$ python3 -q
>>> import numpy as np
>>> np.set_printoptions(precision=2, suppress=True, linewidth=140)
>>> F = np.loadtxt("case16.csv", delimiter=",")
>>> F
array([[ 0.86, -0.02, -0.34, -0.07],
       [-0.02,  1.  , -0.06, -0.01],
       [-0.34, -0.06,  0.18, -0.18],
       [-0.07, -0.01, -0.18,  0.96]])
>>> np.allclose(F[:-1].T @ np.linalg.lstsq(F[:-1].T, F[-1])[0], F[-1])
True
>>> F @ np.linalg.pinv(F) @ F
array([[ 0.86, -0.02, -0.34, -0.07],
       [-0.02,  1.  , -0.06, -0.01],
       [-0.34, -0.06,  0.18, -0.18],
       [-0.07, -0.01, -0.18,  0.96]])
>>> round(np.trace(np.linalg.pinv(F) @ F), 2)
np.float64(3.0)
>>> np.linalg.lstsq(F[:-1].T, F[-1])[2]
np.int32(3)
>>> U, sv, Vt = np.linalg.svd(F)
>>> vecs = Vt[:(sv > 1e-8).sum()]
>>> rng = np.random.default_rng(34757)
>>> x = F[2] + -3 * F[0] + rng.integers(2) * np.eye(4)[1]
>>> x
array([-2.92,  1.01,  1.19,  0.04])
>>> np.diag(vecs.T @ vecs)
array([0.86, 1.  , 0.18, 0.96])
>>> vecs.T @ vecs
array([[ 0.86, -0.02, -0.34, -0.07],
       [-0.02,  1.  , -0.06, -0.01],
       [-0.34, -0.06,  0.18, -0.18],
       [-0.07, -0.01, -0.18,  0.96]])
>>> m1 = np.load("w.npy")
>>> m1
array([[ 1,  0,  0,  0],
       [-3,  1,  0,  0],
       [-2, -3,  1,  0],
       [-2,  4, -4,  1]])
>>> proj = np.triu(np.array([[-5, 0, 4, 3], [2, -7, -8, -4], [6, -4, 2, -5], [-2, 4, 4, -3]]), 1) + np.eye(4)
>>> other = proj @ m1 @ np.linalg.inv(proj)
>>> np.poly(other)
array([ 1., -4.,  6., -4.,  1.])
>>> np.linalg.matrix_rank(other)
np.int64(4)
>>> np.trace(other), np.trace(m1)
(np.float64(4.0), np.int64(4))
>>> th = np.radians(90)
>>> R = np.eye(4)
>>> R[1, 1] = R[2, 2] = np.cos(th)
>>> R[1, 2], R[2, 1] = -np.sin(th), np.sin(th)
>>> R.round(2) + 0
array([[ 1.,  0.,  0.,  0.],
       [ 0.,  0., -1.,  0.],
       [ 0.,  1.,  0.,  0.],
       [ 0.,  0.,  0.,  1.]])
>>> other = m1 @ R.T
>>> other.round(2) + 0
array([[ 1.,  0.,  0.,  0.],
       [-3.,  0.,  1.,  0.],
       [-2., -1., -3.,  0.],
       [-2.,  4.,  4.,  1.]])
>>> np.abs(other - m1).max(axis=0)
array([0., 2., 8., 0.])
>>> np.allclose(np.linalg.norm(m1, axis=1), np.linalg.norm(other, axis=1))
True
>>> np.linalg.svd(m1, compute_uv=False), np.linalg.svd(other, compute_uv=False)
(array([6.65, 3.98, 1.4 , 0.03]), array([6.65, 3.98, 1.4 , 0.03]))
>>> np.round(np.linalg.det(R), 2), np.trace(R)
(np.float64(1.0), np.float64(2.0))
>>> np.allclose(m1 @ m1.T, other @ other.T)
True
>>> cov = m1.T @ m1
>>> np.diag(cov)
array([18, 26, 17,  1])
>>> np.allclose(cov, cov.T)
True
>>> cov
array([[ 18,  -5,   6,  -2],
       [ -5,  26, -19,   4],
       [  6, -19,  17,  -4],
       [ -2,   4,  -4,   1]])
>>> np.round(np.linalg.eigvalsh(cov)[::-1], 2) + 0
array([44.16, 15.87,  1.97,  0.  ])
>>> np.linalg.norm(cov, axis=1)
array([19.72, 32.83, 26.5 ,  6.08])
>>> round(np.linalg.norm(cov, 1), 2), round(float(np.linalg.norm(cov, np.inf)), 2)
(np.float64(54.0), 54.0)
>>> round(np.linalg.norm(cov) ** 2 / np.linalg.norm(cov, 2) ** 2, 2)
np.float64(1.13)
>>> round(np.linalg.norm(cov[3], 1), 2), round(float(np.linalg.norm(cov[3], np.inf)), 2)
(np.float64(11.0), 4.0)
>>> round(np.linalg.norm(cov[3] - cov[2]), 2)
np.float64(32.54)
>>> np.linalg.norm(cov, axis=0)
array([19.72, 32.83, 26.5 ,  6.08])
>>> A = np.array([[6, -7, -9], [-4, 1, 1], [3, 2, 2], [-7, -7, -6]]) * (rng.random((4, 3)) < 0.3)
>>> A
array([[ 0,  0,  0],
       [-4,  0,  0],
       [ 3,  2,  2],
       [-7, -7,  0]])
>>> x = np.array([8, -3, -5])
>>> target = A @ x
>>> coef, lr = np.zeros(3), 1 / np.linalg.norm(A, 2) ** 2
>>> for i in range(50):
...     coef -= lr * A.T @ (A @ coef - target)
...     if i % 10 == 0: print(i, round(np.linalg.norm(A @ coef - target), 2))
... 
0 20.16
10 12.2
20 7.88
30 5.4
40 3.85
>>> round(float(np.linalg.cond(A)), 2)
5.92
>>> coef
array([ 7.61, -2.67, -3.54])
>>> proj = A @ np.linalg.solve(A.T @ A, A.T)
>>> np.round((np.eye(4) - proj) @ A, 2) + 0
array([[0., 0., 0.],
       [0., 0., 0.],
       [0., 0., 0.],
       [0., 0., 0.]])
>>> np.linalg.matrix_rank(np.eye(4) - proj)
np.int64(1)
>>> np.trace(proj)
np.float64(3.0)
>>> np.linalg.eigvalsh(proj)
array([0., 1., 1., 1.])
>>> np.allclose(proj @ proj, proj)
True
>>> feats = np.array([[18, -9, 0, 6], [-9, 14, -7, -1], [0, -7, 17, -7], [6, -1, -7, 5]])
>>> np.round(np.linalg.norm(feats, 2) / np.linalg.norm(feats), 2)
np.float64(0.77)
>>> np.argsort(-np.linalg.norm(feats, axis=0).round(6), kind="stable")[:3]
array([0, 2, 1])
>>> [round(float(x), 2) for x in np.linalg.svd(feats, compute_uv=False)[:3]]
[27.49, 22.16, 4.34]
>>> np.unique(feats.round(6), axis=0).shape
(4, 4)
>>> w, vecs = np.linalg.eigh(feats)
>>> np.round(np.linalg.svd(feats, compute_uv=False), 2) + 0
array([27.49, 22.16,  4.34,  0.  ])
>>> np.round(vecs @ np.diag(w) @ vecs.T, 2) + 0
array([[18., -9.,  0.,  6.],
       [-9., 14., -7., -1.],
       [ 0., -7., 17., -7.],
       [ 6., -1., -7.,  5.]])
>>> np.linalg.eigvalsh(feats + -1 * np.eye(4))
array([-1.  ,  3.34, 21.16, 26.49])
>>> np.abs(vecs[:, -1])
array([0.67, 0.64, 0.37, 0.09])
>>> np.abs(vecs[:, -1]).round(6).argmax()
np.int64(0)
>>> np.round(np.linalg.eigvalsh(feats @ feats), 2) + 0
array([  0.  ,  18.85, 491.29, 755.86])
>>> idx = rng.permutation(4)
>>> idx
array([2, 0, 3, 1])
>>> other = feats[idx][:, idx]
>>> np.allclose(other, feats)
False
>>> np.trace(other)
np.int64(54)
>>> arr = np.array([[2, -2, -3, 0], [1, 1, -2, -3], [2, -2, 0, 0], [-2, -1, 2, 1]])
>>> arr
array([[ 2, -2, -3,  0],
       [ 1,  1, -2, -3],
       [ 2, -2,  0,  0],
       [-2, -1,  2,  1]])
>>> other = np.linalg.inv(arr)
>>> np.round(np.linalg.det(arr) * np.linalg.det(other), 2)
np.float64(1.0)
>>> np.linalg.det(arr) * other
array([[  8.,   6., -14.,  18.],
       [  8.,   6.,   7.,  18.],
       [ 14.,  -0., -14.,  -0.],
       [ -4.,  18.,   7.,  12.]])
>>> round(float(np.linalg.cond(arr)), 2)
4.52
>>> other
array([[-0.19, -0.14,  0.33, -0.43],
       [-0.19, -0.14, -0.17, -0.43],
       [-0.33,  0.  ,  0.33,  0.  ],
       [ 0.1 , -0.43, -0.17, -0.29]])
>>> np.allclose(other, arr.T)
False
>>> (np.abs(other) > 1e-9).astype(int)
array([[1, 1, 1, 1],
       [1, 1, 1, 1],
       [1, 0, 1, 0],
       [1, 1, 1, 1]])
